$ python -q
>>> import numpy as np
>>> from numpy import linalg as LA
>>> np.set_printoptions(precision=2, suppress=True, linewidth=100, legacy="1.25")
>>> X = np.loadtxt("test19.csv", delimiter=",")
>>> X
array([[  4.4 ,  -3.8 ,   4.8 ],
       [  0.14,  -6.9 ,  -1.96],
       [ -1.58,  -2.9 ,  -7.66],
       [ -0.43,   6.43,   6.83],
       [  1.49,  19.08,   1.31],
       [  2.82,   5.85,   1.53],
       [ -4.51, -14.43,   6.66],
       [  0.87,  -8.58,   1.07],
       [ -1.23, -14.99,  -0.33],
       [ -0.18,  -4.23,  -5.72],
       [  0.15, -14.01,   3.38],
       [  2.48, -18.61,  -8.43],
       [ -5.99, -20.42,   9.15],
       [  1.62,  -5.45,   2.28],
       [  5.04,  10.6 ,  -2.16],
       [  1.3 , -10.44,  -2.74],
       [  4.32,  -2.43,  -6.9 ],
       [ -2.8 ,  -0.86,  -6.03],
       [  0.39, -17.  ,   0.67],
       [  4.13,  -3.7 ,   3.18],
       [ -1.72,   5.86,   2.26],
       [ -3.12,  -8.86,   6.34],
       [ -0.13, -10.29,  -1.66],
       [ -2.11,  -9.43,  -2.66],
       [  1.61,   7.6 ,   8.54],
       [ -1.07,  -0.75,  -8.59]])
>>> cen = X - X.mean(axis=0)
>>> left, s, Vh = LA.svd(cen, full_matrices=False)
>>> np.abs(left[:, 0]).argmax()
4
>>> np.abs(Vh[-1])
array([0.98, 0.12, 0.13])
>>> np.round((s ** 2).sum() ** 2 / (s ** 4).sum(), 2)
1.69
>>> np.searchsorted(np.cumsum(s ** 2) / (s ** 2).sum(), 0.9) + 1
2
>>> np.round(cen.mean(axis=0), 2) + 0
array([0., 0., 0.])
>>> np.unravel_index(np.abs(X).argmax(), X.shape)
(12, 1)
>>> np.round(LA.norm(X), 2)
61.7
>>> X.mean(axis=0)
array([ 0.23, -4.72,  0.12])
>>> np.abs(X).max()
20.42
>>> LA.matrix_rank(X)
3
>>> LA.svd(X, compute_uv=False)
array([54.22, 26.54, 12.72])
>>> X.sum(axis=0)
array([   5.89, -122.66,    3.16])
>>> ang = np.radians(90)
>>> R = np.eye(3)
>>> R[1, 1] = R[2, 2] = np.cos(ang)
>>> R[1, 2], R[2, 1] = -np.sin(ang), np.sin(ang)
>>> R.round(2) + 0
array([[ 1.,  0.,  0.],
       [ 0.,  0., -1.],
       [ 0.,  1.,  0.]])
>>> Y = X @ R.T
>>> np.abs(Y - X).max(axis=0)
array([ 0.  , 27.04, 29.57])
>>> LA.svd(X, compute_uv=False), LA.svd(Y, compute_uv=False)
(array([54.22, 26.54, 12.72]), array([54.22, 26.54, 12.72]))
>>> Y
array([[  4.4 ,  -4.8 ,  -3.8 ],
       [  0.14,   1.96,  -6.9 ],
       [ -1.58,   7.66,  -2.9 ],
       [ -0.43,  -6.83,   6.43],
       [  1.49,  -1.31,  19.08],
       [  2.82,  -1.53,   5.85],
       [ -4.51,  -6.66, -14.43],
       [  0.87,  -1.07,  -8.58],
       [ -1.23,   0.33, -14.99],
       [ -0.18,   5.72,  -4.23],
       [  0.15,  -3.38, -14.01],
       [  2.48,   8.43, -18.61],
       [ -5.99,  -9.15, -20.42],
       [  1.62,  -2.28,  -5.45],
       [  5.04,   2.16,  10.6 ],
       [  1.3 ,   2.74, -10.44],
       [  4.32,   6.9 ,  -2.43],
       [ -2.8 ,   6.03,  -0.86],
       [  0.39,  -0.67, -17.  ],
       [  4.13,  -3.18,  -3.7 ],
       [ -1.72,  -2.26,   5.86],
       [ -3.12,  -6.34,  -8.86],
       [ -0.13,   1.66, -10.29],
       [ -2.11,   2.66,  -9.43],
       [  1.61,  -8.54,   7.6 ],
       [ -1.07,   8.59,  -0.75]])
>>> np.allclose(LA.norm(X, axis=1), LA.norm(Y, axis=1))
True
>>> K = np.loadtxt("w.csv", delimiter=",")
>>> K
array([[ 1., -1.,  1., -1.,  1., -1.,  1., -1.],
       [ 1., -1., -1.,  1., -1.,  1.,  1., -1.],
       [ 1.,  1., -1., -1., -1., -1.,  1.,  1.]])
>>> # column 4 repeats column 2
>>> ang = np.radians(60)
>>> R = np.eye(8)
>>> R[2, 2] = R[7, 7] = np.cos(ang)
>>> R[2, 7], R[7, 2] = -np.sin(ang), np.sin(ang)
>>> R
array([[ 1.  ,  0.  ,  0.  ,  0.  ,  0.  ,  0.  ,  0.  ,  0.  ],
       [ 0.  ,  1.  ,  0.  ,  0.  ,  0.  ,  0.  ,  0.  ,  0.  ],
       [ 0.  ,  0.  ,  0.5 ,  0.  ,  0.  ,  0.  ,  0.  , -0.87],
       [ 0.  ,  0.  ,  0.  ,  1.  ,  0.  ,  0.  ,  0.  ,  0.  ],
       [ 0.  ,  0.  ,  0.  ,  0.  ,  1.  ,  0.  ,  0.  ,  0.  ],
       [ 0.  ,  0.  ,  0.  ,  0.  ,  0.  ,  1.  ,  0.  ,  0.  ],
       [ 0.  ,  0.  ,  0.  ,  0.  ,  0.  ,  0.  ,  1.  ,  0.  ],
       [ 0.  ,  0.  ,  0.87,  0.  ,  0.  ,  0.  ,  0.  ,  0.5 ]])
>>> Y = K @ R.T
>>> np.allclose(LA.norm(K, axis=1), LA.norm(Y, axis=1))
True
>>> np.abs(Y - K).max(axis=0)
array([0.  , 0.  , 1.37, 0.  , 0.  , 0.  , 0.  , 1.37])
>>> np.allclose(K @ K.T, Y @ Y.T)
True
>>> LA.svd(K, compute_uv=False), LA.svd(Y, compute_uv=False)
(array([2.83, 2.83, 2.83]), array([2.83, 2.83, 2.83]))
>>> Y = LA.inv(R)
>>> round(float(LA.slogdet(R)[0]), 2)
1.0
>>> np.allclose(Y, R.T)
True
>>> Y
array([[ 1.  ,  0.  ,  0.  ,  0.  ,  0.  ,  0.  ,  0.  ,  0.  ],
       [ 0.  ,  1.  ,  0.  ,  0.  ,  0.  ,  0.  ,  0.  ,  0.  ],
       [ 0.  ,  0.  ,  0.5 ,  0.  ,  0.  ,  0.  ,  0.  ,  0.87],
       [ 0.  ,  0.  ,  0.  ,  1.  ,  0.  ,  0.  ,  0.  ,  0.  ],
       [ 0.  ,  0.  ,  0.  ,  0.  ,  1.  ,  0.  ,  0.  ,  0.  ],
       [ 0.  ,  0.  ,  0.  ,  0.  ,  0.  ,  1.  ,  0.  ,  0.  ],
       [ 0.  ,  0.  ,  0.  ,  0.  ,  0.  ,  0.  ,  1.  ,  0.  ],
       [-0.  , -0.  , -0.87, -0.  , -0.  , -0.  , -0.  ,  0.5 ]])
>>> round(float(LA.det(R) * LA.det(Y)), 2)
1.0
>>> LA.inv(Y)
array([[ 1.  ,  0.  ,  0.  ,  0.  ,  0.  ,  0.  ,  0.  ,  0.  ],
       [ 0.  ,  1.  ,  0.  ,  0.  ,  0.  ,  0.  ,  0.  ,  0.  ],
       [-0.  , -0.  ,  0.5 , -0.  , -0.  , -0.  , -0.  , -0.87],
       [ 0.  ,  0.  ,  0.  ,  1.  ,  0.  ,  0.  ,  0.  ,  0.  ],
       [ 0.  ,  0.  ,  0.  ,  0.  ,  1.  ,  0.  ,  0.  ,  0.  ],
       [ 0.  ,  0.  ,  0.  ,  0.  ,  0.  ,  1.  ,  0.  ,  0.  ],
       [ 0.  ,  0.  ,  0.  ,  0.  ,  0.  ,  0.  ,  1.  ,  0.  ],
       [ 0.  ,  0.  ,  0.87,  0.  ,  0.  ,  0.  ,  0.  ,  0.5 ]])
>>> np.round(R @ Y, 2) + 0
array([[1., 0., 0., 0., 0., 0., 0., 0.],
       [0., 1., 0., 0., 0., 0., 0., 0.],
       [0., 0., 1., 0., 0., 0., 0., 0.],
       [0., 0., 0., 1., 0., 0., 0., 0.],
       [0., 0., 0., 0., 1., 0., 0., 0.],
       [0., 0., 0., 0., 0., 1., 0., 0.],
       [0., 0., 0., 0., 0., 0., 1., 0.],
       [0., 0., 0., 0., 0., 0., 0., 1.]])
>>> M = np.load("case4.npy")
>>> M
array([[1. , 0. , 0. , 0. ],
       [0.5, 0.5, 0. , 0. ],
       [0. , 0. , 0.5, 0.5],
       [0. , 0. , 0. , 1. ]])
>>> LA.matrix_power(M, 2)
array([[1.  , 0.  , 0.  , 0.  ],
       [0.75, 0.25, 0.  , 0.  ],
       [0.  , 0.  , 0.25, 0.75],
       [0.  , 0.  , 0.  , 1.  ]])
>>> np.sort(np.abs(LA.eigvals(M)))[::-1]
array([1. , 1. , 0.5, 0.5])
>>> p = np.eye(4)[0]
>>> for _ in range(7):
...     p = p @ M
...     print(p.round(2))
... 
[1. 0. 0. 0.]
[1. 0. 0. 0.]
[1. 0. 0. 0.]
[1. 0. 0. 0.]
[1. 0. 0. 0.]
[1. 0. 0. 0.]
[1. 0. 0. 0.]
>>> Y = np.array([[2, 0, 2], [2, 1, -3]])
>>> cent = np.kron(Y, M)
>>> LA.matrix_rank(cent)
8
>>> np.round(LA.norm(cent, 2), 2), round(float(LA.norm(Y, 2) * LA.norm(M, 2)), 2)
(4.37, 4.37)
>>> cent
array([[ 2. ,  0. ,  0. ,  0. ,  0. ,  0. ,  0. ,  0. ,  2. ,  0. ,  0. ,  0. ],
       [ 1. ,  1. ,  0. ,  0. ,  0. ,  0. ,  0. ,  0. ,  1. ,  1. ,  0. ,  0. ],
       [ 0. ,  0. ,  1. ,  1. ,  0. ,  0. ,  0. ,  0. ,  0. ,  0. ,  1. ,  1. ],
       [ 0. ,  0. ,  0. ,  2. ,  0. ,  0. ,  0. ,  0. ,  0. ,  0. ,  0. ,  2. ],
       [ 2. ,  0. ,  0. ,  0. ,  1. ,  0. ,  0. ,  0. , -3. , -0. , -0. , -0. ],
       [ 1. ,  1. ,  0. ,  0. ,  0.5,  0.5,  0. ,  0. , -1.5, -1.5, -0. , -0. ],
       [ 0. ,  0. ,  1. ,  1. ,  0. ,  0. ,  0.5,  0.5, -0. , -0. , -1.5, -1.5],
       [ 0. ,  0. ,  0. ,  2. ,  0. ,  0. ,  0. ,  1. , -0. , -0. , -0. , -3. ]])
>>> Y = LA.inv(M)
>>> Y
array([[ 1.,  0.,  0.,  0.],
       [-1.,  2.,  0.,  0.],
       [ 0.,  0.,  2., -1.],
       [ 0.,  0.,  0.,  1.]])
>>> round(LA.cond(M), 2)
2.62
>>> round(LA.det(M) * LA.det(Y), 2)
1.0
>>> np.allclose(Y, M.T)
False
>>> (np.abs(Y) > 1e-9).astype(int)
array([[1, 0, 0, 0],
       [1, 1, 0, 0],
       [0, 0, 1, 1],
       [0, 0, 0, 1]])
>>> LA.inv(Y)
array([[1. , 0. , 0. , 0. ],
       [0.5, 0.5, 0. , 0. ],
       [0. , 0. , 0.5, 0.5],
       [0. , 0. , 0. , 1. ]])
>>> round(LA.slogdet(M)[0], 2)
1.0
>>> rng = np.random.default_rng(899)
>>> idx = rng.permutation(4)
>>> Y = M[:, idx] * rng.choice([-1, 1], 4)
>>> Y
array([[-0. ,  1. ,  0. , -0. ],
       [-0. ,  0.5,  0. , -0.5],
       [-0.5,  0. ,  0.5, -0. ],
       [-0. ,  0. ,  1. , -0. ]])
>>> left, _, Vh = LA.svd(M.T @ Y)
>>> np.round(left @ Vh, 2) + 0
array([[ 0.,  1.,  0.,  0.],
       [ 0.,  0.,  0., -1.],
       [-1.,  0.,  0.,  0.],
       [ 0.,  0.,  1.,  0.]])
>>> idx
array([2, 0, 3, 1])
>>> mat = np.array([[5, 6, 7], [8, 9, 10], [11, 12, 13], [14, 15, 16], [17, 18, 19]])
>>> # null space of dimension 1
>>> left, s, Vh = LA.svd(mat)
>>> vecs = Vh[:(s > 1e-8).sum()]
>>> x0 = mat[1] + 2 * mat[4] + rng.integers(2) * np.eye(3)[0]
>>> x0
array([43., 45., 48.])
>>> LA.matrix_rank(np.vstack([mat, x0]))
3
>>> vecs.T @ vecs
array([[ 0.83,  0.33, -0.17],
       [ 0.33,  0.33,  0.33],
       [-0.17,  0.33,  0.83]])
>>> np.round(LA.norm(x0 - vecs.T @ vecs @ x0), 2)
0.41
>>> np.allclose(vecs.T @ vecs @ x0, x0)
False
>>> np.diag(vecs.T @ vecs)
array([0.83, 0.33, 0.83])
>>> [round(float(x), 2) for x in LA.svd(mat, compute_uv=False)[:3]]
[49.39, 1.05, 0.0]
>>> round(LA.norm(mat, 2) / LA.norm(mat), 2)
1.0
>>> LA.cond(mat) > 100
True
>>> LA.matrix_rank(mat, rtol=0.1)
1
>>> W0 = np.array([[-2, -2, 2, -2], [1, 2, 2, 2], [2, 2, 0, 0], [1, 4, 8, 4]])
>>> W0
array([[-2, -2,  2, -2],
       [ 1,  2,  2,  2],
       [ 2,  2,  0,  0],
       [ 1,  4,  8,  4]])
>>> # null space of dimension 1
>>> Y = K + rng.integers(-2, 3, (3, 1)) @ rng.integers(-2, 3, (1, 8))
>>> Y
array([[ 0.,  1.,  1.,  0., -1.,  1.,  1.,  1.],
       [ 2., -3., -1.,  0.,  1., -1.,  1., -3.],
       [ 1.,  1., -1., -1., -1., -1.,  1.,  1.]])
>>> Y - K
array([[-1.,  2.,  0.,  1., -2.,  2.,  0.,  2.],
       [ 1., -2.,  0., -1.,  2., -2.,  0., -2.],
       [ 0.,  0.,  0.,  0.,  0.,  0.,  0.,  0.]])
>>> LA.matrix_rank(Y - K, tol=1e-8)
1
>>> np.round(LA.svd(Y - K, compute_uv=False), 2) + 0
array([6., 0., 0.])
>>> left, s, Vh = LA.svd(W0)
>>> np.argmax(s[:-1] / (s[1:] + 1e-6)) + 1
3
>>> s.round(2) + 0
array([10.48,  4.64,  1.59,  0.  ])
>>> Y = left[:, :3] @ np.diag(s[:3]) @ Vh[:3]
>>> Y.round(2) + 0
array([[-2., -2.,  2., -2.],
       [ 1.,  2.,  2.,  2.],
       [ 2.,  2.,  0.,  0.],
       [ 1.,  4.,  8.,  4.]])
>>> round(float(LA.norm(W0 - Y) / LA.norm(W0)), 2)
0.0
>>> LA.matrix_rank(Y)
3
>>> round(np.abs(W0 - Y).max(), 2)
0.0
>>> F = np.array([[2, 3, 0, 0, 0, 0],
...     [1, 3, 0, 0, 0, 0],
...     [5, 3, 0, 0, 0, 0],
...     [0, 0, 2, 3, 0, 0],
...     [0, 0, 1, 3, 0, 0],
...     [0, 0, 5, 3, 0, 0],
...     [0, 0, 0, 0, 2, 3],
...     [0, 0, 0, 0, 1, 3],
...     [0, 0, 0, 0, 5, 3]])
>>> hat = F @ LA.solve(F.T @ F, F.T)
>>> np.allclose(hat @ hat, hat)
True
>>> hat
array([[ 0.38,  0.46,  0.15,  0.  ,  0.  ,  0.  ,  0.  ,  0.  ,  0.  ],
       [ 0.46,  0.65, -0.12,  0.  ,  0.  ,  0.  ,  0.  ,  0.  ,  0.  ],
       [ 0.15, -0.12,  0.96,  0.  ,  0.  ,  0.  ,  0.  ,  0.  ,  0.  ],
       [ 0.  ,  0.  ,  0.  ,  0.38,  0.46,  0.15,  0.  ,  0.  ,  0.  ],
       [ 0.  ,  0.  ,  0.  ,  0.46,  0.65, -0.12,  0.  ,  0.  ,  0.  ],
       [ 0.  ,  0.  ,  0.  ,  0.15, -0.12,  0.96,  0.  ,  0.  ,  0.  ],
       [ 0.  ,  0.  ,  0.  ,  0.  ,  0.  ,  0.  ,  0.38,  0.46,  0.15],
       [ 0.  ,  0.  ,  0.  ,  0.  ,  0.  ,  0.  ,  0.46,  0.65, -0.12],
       [ 0.  ,  0.  ,  0.  ,  0.  ,  0.  ,  0.  ,  0.15, -0.12,  0.96]])
>>> LA.matrix_rank(np.eye(9) - hat)
3
>>> q, vecs = LA.qr(F[:, :4])[0], LA.qr(F[:, 4:])[0]
>>> s = LA.svd(q.T @ vecs, compute_uv=False)
>>> np.degrees(np.arccos(s.clip(0, 1)))
array([90., 90.])
>>> np.round(LA.norm(q @ q.T - vecs @ vecs.T, 2), 2)
1.0
>>> s.round(2) + 0
array([0., 0.])
>>> W = np.array([[1, 1, -1, 1, -1, -2],
...     [-1, -1, 2, 1, -1, -2],
...     [0, 1, 1, 0, -2, 2],
...     [2, -2, 1, 1, 1, 1],
...     [1, -2, -1, -2, 2, -2],
...     [2, -2, 1, -2, -1, -2]])
>>> beta = np.array([3, 0, -3, -3, 1, 0])
>>> hid = np.maximum(F @ W + beta, 0)
>>> (hid > 0).mean(axis=0)
array([1.  , 0.11, 0.56, 0.33, 0.33, 0.33])
>>> hid
array([[ 2,  0,  1,  2,  0,  0],
       [ 1,  0,  2,  1,  0,  0],
       [ 5,  2,  0,  5,  0,  0],
       [ 9,  0,  2,  0,  0,  7],
       [ 9,  0,  1,  0,  2,  5],
       [ 9,  0,  5,  0,  0, 13],
       [11,  0,  0,  0,  2,  0],
       [10,  0,  0,  0,  0,  0],
       [14,  0,  0,  0,  8,  0]])
>>> LA.matrix_rank(hid)
6
>>> cent = np.array([[-1, -2, 2],
...     [-1, 1, -1],
...     [0, 0, -1],
...     [-1, -1, -2],
...     [-2, 1, 0],
...     [1, 2, 1]])
>>> W @ cent
array([[-3, -7, -2],
       [ 1, -5, -7],
       [ 5,  3,  0],
       [-2, -4,  4],
       [-3, -4,  7],
       [ 2, -9,  7]])
>>> hid @ cent
array([[ -4,  -6,  -1],
       [ -2,  -3,  -2],
       [-12, -13,  -2],
       [ -2,  -4,  23],
       [ -8,  -6,  22],
       [  4,   8,  26],
       [-15, -20,  22],
       [-10, -20,  20],
       [-30, -20,  28]])
